% python3 -q
>>> import numpy as np
>>> import numpy.linalg as la
>>> np.set_printoptions(suppress=True, linewidth=100)
>>> rnd = lambda a: np.round(a, 2) + 0
>>> E = np.loadtxt("run8.csv", delimiter=",")
>>> print(E)
[[ 0.  7. -1.]
 [-3.  4. -4.]
 [-3.  4. -4.]
 [-2.  5. -3.]]
>>> print(la.cond(E) > 100)
True
>>> print(la.matrix_rank(E, rtol=0.1))
2
>>> print(np.argsort(-la.norm(E, axis=0).round(6), kind="stable")[:3])
[1 2 0]
>>> data = 2 * np.eye(4) + np.eye(4, k=1)
>>> print(data)
[[2. 1. 0. 0.]
 [0. 2. 1. 0.]
 [0. 0. 2. 1.]
 [0. 0. 0. 2.]]
>>> rng = np.random.default_rng(127330)
>>> lab = rng.permutation(4)
>>> other = data[:, lab] * rng.choice([-1, 1], 4)
>>> print(other)
[[-0. -2. -1. -0.]
 [-0. -0. -2. -1.]
 [-1. -0. -0. -2.]
 [-2. -0. -0. -0.]]
>>> Uu, _, Vt = la.svd(data.T @ other)
>>> print(rnd(Uu @ Vt))
[[ 0. -1.  0.  0.]
 [ 0.  0. -1.  0.]
 [ 0.  0.  0. -1.]
 [-1.  0.  0.  0.]]
>>> print(rnd(la.matrix_power(data, 4)))
[[16. 32. 24.  8.]
 [ 0. 16. 32. 24.]
 [ 0.  0. 16. 32.]
 [ 0.  0.  0. 16.]]
>>> print((data + data.T) / 2)
[[2.  0.5 0.  0. ]
 [0.5 2.  0.5 0. ]
 [0.  0.5 2.  0.5]
 [0.  0.  0.5 2. ]]
>>> print((data - data.T) / 2)
[[ 0.   0.5  0.   0. ]
 [-0.5  0.   0.5  0. ]
 [ 0.  -0.5  0.   0.5]
 [ 0.   0.  -0.5  0. ]]
>>> print(np.allclose(data, data.T))
False
>>> print(rnd(np.sort(np.abs(la.eigvals(data)))))
[2. 2. 2. 2.]
>>> print(data @ data)
[[4. 4. 1. 0.]
 [0. 4. 4. 1.]
 [0. 0. 4. 4.]
 [0. 0. 0. 4.]]
>>> print(rnd(np.sort(la.eigvals(data))))
[2. 2. 2. 2.]
>>> print(np.prod(np.diag(data)), rnd(la.det(data)))
16.0 16.0
>>> print(rnd(la.matrix_power(data - np.diag(np.diag(data)), 4)))
[[0. 0. 0. 0.]
 [0. 0. 0. 0.]
 [0. 0. 0. 0.]
 [0. 0. 0. 0.]]
>>> print([int(la.matrix_rank(la.matrix_power(data, p))) for p in range(1, 5)])
[4, 4, 4, 4]
>>> ang = np.radians(72)
>>> Rm = np.eye(4)
>>> Rm[3, 3] = Rm[2, 2] = np.cos(ang)
>>> Rm[3, 2], Rm[2, 3] = -np.sin(ang), np.sin(ang)
>>> print(rnd(Rm))
[[ 1.    0.    0.    0.  ]
 [ 0.    1.    0.    0.  ]
 [ 0.    0.    0.31  0.95]
 [ 0.    0.   -0.95  0.31]]
>>> other = data @ Rm.T
>>> print(rnd(other))
[[ 2.    1.    0.    0.  ]
 [ 0.    2.    0.31 -0.95]
 [ 0.    0.    1.57 -1.59]
 [ 0.    0.    1.9   0.62]]
>>> print(np.allclose(la.norm(data, axis=1), la.norm(other, axis=1)))
True
>>> M = np.load("mat.npy")
>>> print(M)
[[ 3 -5 -4]
 [ 3 -5 -4]
 [-5 -1  0]]
>>> r0, v = M[2], M[0]
>>> print(r0 @ r0)
26
>>> p = (r0 @ v) / (r0 @ r0) * r0
>>> print(rnd(p))
[1.92 0.38 0.  ]
>>> print(np.outer(r0, v))
[[-15  25  20]
 [ -3   5   4]
 [  0   0   0]]
>>> print(rnd(v - p))
[ 1.08 -5.38 -4.  ]
>>> print(la.matrix_rank(np.outer(r0, v)))
1
>>> print(rnd((v - p) @ r0))
0.0
>>> print(rnd(la.norm(r0 + v) ** 2 + la.norm(r0 - v) ** 2))
152.0
>>> hat = np.triu(np.array([[0, 2, -1], [-1, -2, -3], [1, -3, -3]]), 1) + np.eye(3)
>>> other = hat @ M @ la.inv(hat)
>>> print(la.matrix_rank(other))
2
>>> print(np.trace(other), np.trace(M))
-2.0 -2
>>> print(other)
[[  14.  -42. -124.]
 [  18.  -38. -100.]
 [  -5.    9.   22.]]
>>> print(rnd(la.det(other)))
0.0
>>> print(rnd(np.poly(other)))
[  1.   2. -24.   0.]
>>> print(rnd(la.det(M[::-1])))
0.0
>>> print(rnd(la.det(2 * M)), rnd(la.det(M)))
0.0 0.0
>>> mat = np.load("w.npy")
>>> print(mat)
[[4 1 4 1 4 1]
 [3 0 3 0 3 0]
 [1 5 1 5 1 5]
 [4 1 4 1 4 1]
 [3 0 3 0 3 0]
 [1 5 1 5 1 5]]
>>> rk = la.matrix_rank(mat)
>>> print(rk)
2
>>> null = la.svd(mat)[2][rk:].T
>>> print(la.matrix_rank(mat.T @ mat), la.matrix_rank(mat @ mat.T))
2 2
>>> X = np.array([[4, 0, 3], [0, 2, 1], [3, 1, 6]])
>>> print(X)
[[4 0 3]
 [0 2 1]
 [3 1 6]]
>>> rk = la.matrix_rank(E)
>>> print(rk)
2
>>> null = la.svd(E)[2][rk:].T
>>> print([int(la.matrix_rank(np.delete(E, i, axis=0))) for i in range(4)])
[2, 2, 2, 2]
>>> print(rnd(null[:, 0] / null[np.abs(null[:, 0]).round(6).argmax(), 0]))
[ 1.   -0.12 -0.87]
>>> print(np.allclose(E @ null, 0))
True
>>> print(X[1] @ X[2])
8
>>> print(rnd(la.norm(X, 2)))
8.27
>>> print(la.norm(X, axis=1).argmax())
2
>>> print(rnd(la.norm(X) ** 2 / la.norm(X, 2) ** 2))
1.11
>>> print(rnd(la.norm(X, axis=1)))
[5.   2.24 6.78]
>>> lab = rng.permutation(3)
>>> print(lab)
[0 1 2]
>>> other = X[lab][:, lab]
>>> print(np.diag(other))
[4 2 6]
>>> print(np.allclose(other, X))
True
>>> print(rnd(la.det(other)), rnd(la.det(X[lab])))
26.0 26.0
>>> L = la.cholesky(X)
>>> print(rnd(L))
[[2.   0.   0.  ]
 [0.   1.41 0.  ]
 [1.5  0.71 1.8 ]]
>>> print(rnd(np.diag(L) ** 2))
[4.   2.   3.25]
>>> print(rnd(np.prod(np.diag(L)) ** 2), rnd(la.det(X)))
26.0 26.0
>>> basis = np.array([[-4, 0, -4]])
>>> A = rng.normal(size=(22, 1)) @ basis + np.array([1, 1, 2])
>>> print(rnd(A))
[[ 3.93  1.    4.93]
 [-1.72  1.   -0.72]
 [ 0.45  1.    1.45]
 [ 3.6   1.    4.6 ]
 [-1.94  1.   -0.94]
 [ 1.19  1.    2.19]
 [-1.29  1.   -0.29]
 [ 4.33  1.    5.33]
 [-1.07  1.   -0.07]
 [ 1.98  1.    2.98]
 [ 0.83  1.    1.83]
 [10.23  1.   11.23]
 [ 1.08  1.    2.08]
 [-4.38  1.   -3.38]
 [ 6.3   1.    7.3 ]
 [-5.08  1.   -4.08]
 [ 0.28  1.    1.28]
 [-5.12  1.   -4.12]
 [-1.22  1.   -0.22]
 [-0.7   1.    0.3 ]
 [-5.3   1.   -4.3 ]
 [ 2.73  1.    3.73]]
>>> Uu, s, Vt = la.svd(A, full_matrices=False)
>>> print(np.abs(Uu[:, 0]).round(6).argmax())
11
>>> print(rnd(np.sqrt((s ** 2).sum())), rnd(la.norm(A)))
26.4 26.4
>>> print(rnd(Uu.T @ Uu))
[[1. 0. 0.]
 [0. 1. 0.]
 [0. 0. 1.]]
>>> print((s > 1e-8).sum())
2
>>> print(rnd(s))
[25.8   5.58  0.  ]
>>> print(rnd(np.cumsum(s ** 2) / np.sum(s ** 2)))
[0.96 1.   1.  ]
>>> print(rnd(Vt @ Vt.T))
[[1. 0. 0.]
 [0. 1. 0.]
 [0. 0. 1.]]
>>> print(rnd(s / s[0]))
[1.   0.22 0.  ]
>>> print(Uu.shape, s.shape, Vt.shape)
(22, 3) (3,) (3, 3)
>>> rk = la.matrix_rank(A)
>>> print(rk)
2
>>> null = la.svd(A)[2][rk:].T
>>> print([int(la.matrix_rank(np.delete(A, i, axis=0))) for i in range(22)])
[2, 2, 2, 2, 2, 2, 2, 2, 2, 2, 2, 2, 2, 2, 2, 2, 2, 2, 2, 2, 2, 2]
>>> print(la.matrix_rank(A.T @ A), la.matrix_rank(A @ A.T))
2 2
>>> print([int(la.matrix_rank(A[:i])) for i in range(1, len(A) + 1)])
[1, 2, 2, 2, 2, 2, 2, 2, 2, 2, 2, 2, 2, 2, 2, 2, 2, 2, 2, 2, 2, 2]
>>> print(rnd(null @ null.T))
[[ 0.33  0.33 -0.33]
 [ 0.33  0.33 -0.33]
 [-0.33 -0.33  0.33]]
>>> print([int(la.matrix_rank(A[:, :j + 1])) for j in range(3)])
[1, 2, 2]
>>> x0 = np.array([0, 1, 2])
>>> print((A @ x0).argmax())
11
>>> print(rnd(A @ np.eye(3)[2]))
[ 4.93 -0.72  1.45  4.6  -0.94  2.19 -0.29  5.33 -0.07  2.98  1.83 11.23  2.08 -3.38  7.3  -4.08
  1.28 -4.12 -0.22  0.3  -4.3   3.73]
>>> arr = np.array([[3, 2, 1, 1], [2, 1, 1, 1], [-3, -1, -2, -2]])
>>> rk = la.matrix_rank(arr)
>>> print(rk)
2
>>> null = la.svd(arr)[2][rk:].T
>>> print([int(la.matrix_rank(np.delete(arr, i, axis=0))) for i in range(3)])
[2, 2, 2]
>>> print(rnd(arr @ null))
[[0. 0.]
 [0. 0.]
 [0. 0.]]
>>> print(null.shape)
(4, 2)
>>> print(rnd(null @ null.T))
[[ 0.4 -0.4 -0.2 -0.2]
 [-0.4  0.4  0.2  0.2]
 [-0.2  0.2  0.6 -0.4]
 [-0.2  0.2 -0.4  0.6]]
>>> feats = np.array([[1, 0, 4, 3], [0, 32, 24, 4], [4, 24, 42, 13], [3, 4, 13, 10]])
>>> Uu, s, Vt = la.svd(feats)
>>> V = Vt[:(s > 1e-8).sum()]
>>> x0 = feats[0] + 3 * feats[3] + rng.integers(2) * np.eye(4)[2]
>>> print(x0)
[10. 12. 44. 33.]
>>> print(rnd(V.T @ V))
[[ 0.07 -0.07  0.06  0.23]
 [-0.07  0.99  0.    0.02]
 [ 0.06  0.    1.   -0.01]
 [ 0.23  0.02 -0.01  0.94]]
>>> print(rnd(la.norm(x0 - V.T @ V @ x0)))
0.06
>>> other = arr / np.sqrt((arr ** 2).mean(axis=1, keepdims=True))
>>> print(rnd(other[1]))
[1.51 0.76 0.76 0.76]
>>> print(rnd(la.norm(other, axis=1)))
[2. 2. 2.]
>>> print(arr - arr.mean(axis=1, keepdims=True))
[[ 1.25  0.25 -0.75 -0.75]
 [ 0.75 -0.25 -0.25 -0.25]
 [-1.    1.    0.    0.  ]]
>>> print(la.matrix_rank(other) == la.matrix_rank(arr))
True
>>> x0 = np.array([1, -3, -1, 2])
>>> print(np.einsum("ij,j->i", feats, x0))
[   3 -112  -84   -2]
>>> print(feats @ np.ones(4))
[ 8. 60. 83. 30.]
>>> print(feats * x0)
[[  1   0  -4   6]
 [  0 -96 -24   8]
 [  4 -72 -42  26]
 [  3 -12 -13  20]]
>>> print(feats @ np.eye(4)[2])
[ 4. 24. 42. 13.]
>>> print((feats @ x0).argmax())
0
>>> cov = feats.T @ feats
>>> print((feats @ feats.T).shape)
(4, 4)
>>> print(cov)
[[  26  108  211   85]
 [ 108 1616 1828  480]
 [ 211 1828 2525  784]
 [  85  480  784  294]]
>>> print(la.matrix_rank(cov))
3
>>> print(rnd(la.svd(feats, compute_uv=False) ** 2))
[4184.12  259.08   17.8     0.  ]
>>> Uu, s, Vt = la.svd(feats)
>>> print(np.argmax(s[:-1] / (s[1:] + 1e-6)) + 1)
3
>>> print(rnd(s))
[64.68 16.1   4.22  0.  ]
>>> other = Uu[:, :3] @ np.diag(s[:3]) @ Vt[:3]
>>> print(rnd(la.norm(feats - other) / la.norm(feats)))
0.0
>>> print(rnd(other))
[[ 1.  0.  4.  3.]
 [ 0. 32. 24.  4.]
 [ 4. 24. 42. 13.]
 [ 3.  4. 13. 10.]]
>>> print(rnd(la.norm(feats - other, 2)), rnd(s[3]))
0.0 0.0
